% python3 -q
>>> import numpy as np
>>> np.set_printoptions(precision=3, suppress=True, linewidth=120)
>>> rnd = lambda a: np.round(a, 3) + 0
>>> Y = np.array([[-2, -1, 2, 3, 3, -3, -2, -3, 1],
...     [1, 1, -1, -3, 1, -1, 1, -2, 3],
...     [-2, 2, 1, -1, 1, 1, -1, -1, -3],
...     [-3, -1, -2, -3, 1, -2, 2, -1, -2]])
>>> K = Y.T @ Y
>>> print(K)
[[ 18   2  -1   2 -10   9   1   9  13]
 [  2   7   1  -5  -1   6  -1   0  -2]
 [ -1   1  10  14   4   0 -10  -3   0]
 [  2  -5  14  28   2  -1 -14   1   3]
 [-10  -1   4   2  12 -11  -4 -13   1]
 [  9   6   0  -1 -11  15   0  12  -5]
 [  1  -1 -10 -14  -4   0  10   3   0]
 [  9   0  -3   1 -13  12   3  15  -4]
 [ 13  -2   0   3   1  -5   0  -4  23]]
>>> print(np.linalg.lstsq(K[:-1].T, K[-1])[2])
4
>>> print(np.allclose(K[:-1].T @ np.linalg.lstsq(K[:-1].T, K[-1])[0], K[-1]))
True
>>> print(np.abs(np.diag(np.linalg.qr(K)[1])) > 1e-9)
[ True  True  True  True False False False False False]
>>> print(rnd(np.trace(np.linalg.pinv(K) @ K)))
4.0
>>> print(rnd(K @ np.linalg.pinv(K) @ K))
[[ 18.   2.  -1.   2. -10.   9.   1.   9.  13.]
 [  2.   7.   1.  -5.  -1.   6.  -1.   0.  -2.]
 [ -1.   1.  10.  14.   4.   0. -10.  -3.   0.]
 [  2.  -5.  14.  28.   2.  -1. -14.   1.   3.]
 [-10.  -1.   4.   2.  12. -11.  -4. -13.   1.]
 [  9.   6.   0.  -1. -11.  15.   0.  12.  -5.]
 [  1.  -1. -10. -14.  -4.   0.  10.   3.   0.]
 [  9.   0.  -3.   1. -13.  12.   3.  15.  -4.]
 [ 13.  -2.   0.   3.   1.  -5.   0.  -4.  23.]]
>>> U, s, Vh = np.linalg.svd(K)
>>> print(rnd(s))
[50.486 43.105 31.452 12.957  0.     0.     0.     0.     0.   ]
>>> Y = U[:, :4] @ np.diag(s[:4]) @ Vh[:4]
>>> print(np.linalg.matrix_rank(K, rtol=0.05))
4
>>> print(rnd(np.abs(K - Y).max()))
0.0
>>> r = np.linalg.matrix_rank(K)
>>> print(r)
4
>>> N = np.linalg.svd(K)[2][r:].T
>>> print([int(np.linalg.matrix_rank(K[:, :j + 1])) for j in range(9)])
[1, 2, 3, 4, 4, 4, 4, 4, 4]
>>> print(np.allclose(K @ N, 0))
True
>>> print([int(np.linalg.matrix_rank(K[:i])) for i in range(1, len(K) + 1)])
[1, 2, 3, 4, 4, 4, 4, 4, 4]
>>> print([int(np.linalg.matrix_rank(np.delete(K, i, axis=0))) for i in range(9)])
[4, 4, 4, 4, 4, 4, 4, 4, 4]
>>> vals, V = np.linalg.eigh(K)
>>> x0 = np.array([0, -1, -1, -2, 2, -2, 1, -1, 2])
>>> print(x0 @ K @ x0)
670
>>> print(x0 @ K @ x0 / (x0 @ x0), rnd(vals[0]), rnd(vals[-1]))
33.5 0.0 50.486
>>> print(rnd(V * np.maximum(vals, 0) @ V.T))
[[ 18.   2.  -1.   2. -10.   9.   1.   9.  13.]
 [  2.   7.   1.  -5.  -1.   6.  -1.   0.  -2.]
 [ -1.   1.  10.  14.   4.   0. -10.  -3.   0.]
 [  2.  -5.  14.  28.   2.  -1. -14.   1.   3.]
 [-10.  -1.   4.   2.  12. -11.  -4. -13.   1.]
 [  9.   6.   0.  -1. -11.  15.   0.  12.  -5.]
 [  1.  -1. -10. -14.  -4.   0.  10.   3.   0.]
 [  9.   0.  -3.   1. -13.  12.   3.  15.  -4.]
 [ 13.  -2.   0.   3.   1.  -5.   0.  -4.  23.]]
>>> print(np.abs(K).sum(axis=1).max(), rnd(np.abs(vals).max()))
70 50.486
>>> print(rnd(np.linalg.eigvalsh(K[1:, 1:])))
[ 0.     0.     0.     0.    12.302 22.222 37.274 48.203]
>>> th = np.radians(111)
>>> R = np.eye(9)
>>> R[0, 0] = R[2, 2] = np.cos(th)
>>> R[0, 2], R[2, 0] = -np.sin(th), np.sin(th)
>>> print(rnd(R))
[[-0.358  0.    -0.934  0.     0.     0.     0.     0.     0.   ]
 [ 0.     1.     0.     0.     0.     0.     0.     0.     0.   ]
 [ 0.934  0.    -0.358  0.     0.     0.     0.     0.     0.   ]
 [ 0.     0.     0.     1.     0.     0.     0.     0.     0.   ]
 [ 0.     0.     0.     0.     1.     0.     0.     0.     0.   ]
 [ 0.     0.     0.     0.     0.     1.     0.     0.     0.   ]
 [ 0.     0.     0.     0.     0.     0.     1.     0.     0.   ]
 [ 0.     0.     0.     0.     0.     0.     0.     1.     0.   ]
 [ 0.     0.     0.     0.     0.     0.     0.     0.     1.   ]]
>>> Y = K @ R.T
>>> print(rnd(np.linalg.det(R)), rnd(np.trace(R)))
1.0 6.283
>>> print(np.allclose(np.linalg.norm(K, axis=1), np.linalg.norm(Y, axis=1)))
True
>>> E = np.loadtxt("m.csv", delimiter=",")
>>> print(rnd(E))
[[ 0.953  0.045  0.028 -0.046 -0.018  0.004  0.036 -0.113  0.044  0.105 -0.078  0.079 -0.016]
 [ 0.045  0.957 -0.009  0.047  0.014 -0.013 -0.036  0.108 -0.05  -0.106  0.057 -0.076  0.031]
 [ 0.028 -0.009  0.692 -0.038  0.069  0.149  0.014  0.052  0.111  0.042  0.326 -0.018 -0.246]
 [-0.046  0.047 -0.038  0.941 -0.005  0.039  0.043 -0.114  0.074  0.126 -0.013  0.083 -0.073]
 [-0.018  0.014  0.069 -0.005  0.981 -0.028  0.007 -0.041 -0.01   0.02  -0.086  0.025  0.044]
 [ 0.004 -0.013  0.149  0.039 -0.028  0.921 -0.022  0.019 -0.076 -0.065 -0.138 -0.023  0.135]
 [ 0.036 -0.036  0.014  0.043  0.007 -0.022  0.968  0.089 -0.051 -0.093  0.026 -0.064  0.044]
 [-0.113  0.108  0.052 -0.114 -0.041  0.019  0.089  0.727  0.113  0.258 -0.172  0.191 -0.053]
 [ 0.044 -0.05   0.111  0.074 -0.01  -0.076 -0.051  0.113  0.894 -0.148 -0.059 -0.088  0.136]
 [ 0.105 -0.106  0.042  0.126  0.02  -0.065 -0.093  0.258 -0.148  0.728  0.073 -0.186  0.128]
 [-0.078  0.057  0.326 -0.013 -0.086 -0.138  0.026 -0.172 -0.059  0.073  0.603  0.102  0.218]
 [ 0.079 -0.076 -0.018  0.083  0.025 -0.023 -0.064  0.191 -0.088 -0.186  0.102  0.865  0.053]
 [-0.016  0.031 -0.246 -0.073  0.044  0.135  0.044 -0.053  0.136  0.128  0.218  0.053  0.77 ]]
>>> print(np.argsort(-np.linalg.norm(E, axis=0).round(6), kind="stable")[:3])
[4 6 1]
>>> print(np.linalg.matrix_rank(E, rtol=0.1))
11
>>> print(np.linalg.cond(E) > 100)
True
>>> u = np.array([-1, 2, -2])
>>> print(rnd(np.cross(E[0, :3], E[4, :3])))
[ 0.003 -0.066  0.014]
>>> print(rnd(np.correlate(E[0], E[4], "full")))
[ 0.042  0.026 -0.079  0.014 -0.013 -0.036  0.007 -0.032  0.932  0.055  0.087 -0.035 -0.018 -0.013  0.036 -0.109  0.04
  0.099 -0.079  0.088 -0.021  0.002  0.001 -0.002  0.   ]
>>> print(np.allclose(E, E.T))
True
>>> data = np.load("data.npy")
>>> print(data)
[[ -9.193  -5.266   4.922   4.922   4.734  -1.423  10.704  13.483   9.754   0.46   -4.599]
 [ -9.944  -6.007   5.381   2.7     3.828  -0.287  11.4    15.1     9.574   1.124  -6.347]
 [-10.329  -4.483   4.035   3.914   3.401  -2.166   9.701  16.273  11.624  -0.349  -3.908]
 [ -7.272  -5.422   7.542   5.52    6.943  -1.368  11.041  14.962  12.137   2.074  -5.989]
 [-11.704  -6.048   5.647   5.002   5.473   0.506  11.331  15.595   7.258   1.045  -4.749]
 [ -9.491  -3.759   4.695   4.557   6.312  -1.908   9.434  14.211  10.239  -0.667  -4.483]
 [-10.573  -3.279   5.701   5.123   3.332   1.904  10.861  16.901  11.055   0.279  -4.783]
 [-12.179  -5.152   4.782   6.551   4.295  -2.255  10.129  15.914  10.712   2.983  -4.8  ]
 [-10.939  -4.823   5.717   4.423   5.575   0.753   9.77   13.301   9.114  -0.69   -4.67 ]
 [-10.79   -5.171   6.419   6.368   4.795  -0.636   8.573  16.604   9.462   0.232  -5.96 ]
 [ -9.001  -4.361   5.124   5.241   5.      1.04    9.6    15.099  10.721   0.836  -4.558]]
>>> rng = np.random.default_rng(38401)
>>> z = rng.permutation(11)
>>> print(z)
[ 8  0  9  2  1  6  4  3  5 10  7]
>>> Y = data[z][:, z]
>>> print(Y)
[[  9.114 -10.939  -0.69    5.717  -4.823   9.77    5.575   4.423   0.753  -4.67   13.301]
 [  9.754  -9.193   0.46    4.922  -5.266  10.704   4.734   4.922  -1.423  -4.599  13.483]
 [  9.462 -10.79    0.232   6.419  -5.171   8.573   4.795   6.368  -0.636  -5.96   16.604]
 [ 11.624 -10.329  -0.349   4.035  -4.483   9.701   3.401   3.914  -2.166  -3.908  16.273]
 [  9.574  -9.944   1.124   5.381  -6.007  11.4     3.828   2.7    -0.287  -6.347  15.1  ]
 [ 11.055 -10.573   0.279   5.701  -3.279  10.861   3.332   5.123   1.904  -4.783  16.901]
 [  7.258 -11.704   1.045   5.647  -6.048  11.331   5.473   5.002   0.506  -4.749  15.595]
 [ 12.137  -7.272   2.074   7.542  -5.422  11.041   6.943   5.52   -1.368  -5.989  14.962]
 [ 10.239  -9.491  -0.667   4.695  -3.759   9.434   6.312   4.557  -1.908  -4.483  14.211]
 [ 10.721  -9.001   0.836   5.124  -4.361   9.6     5.      5.241   1.04   -4.558  15.099]
 [ 10.712 -12.179   2.983   4.782  -5.152  10.129   4.295   6.551  -2.255  -4.8    15.914]]
>>> print(rnd(np.trace(Y)))
29.483
>>> print(np.diag(Y))
[ 9.114 -9.193  0.232  4.035 -6.007 10.861  5.473  5.52  -1.908 -4.558 15.914]
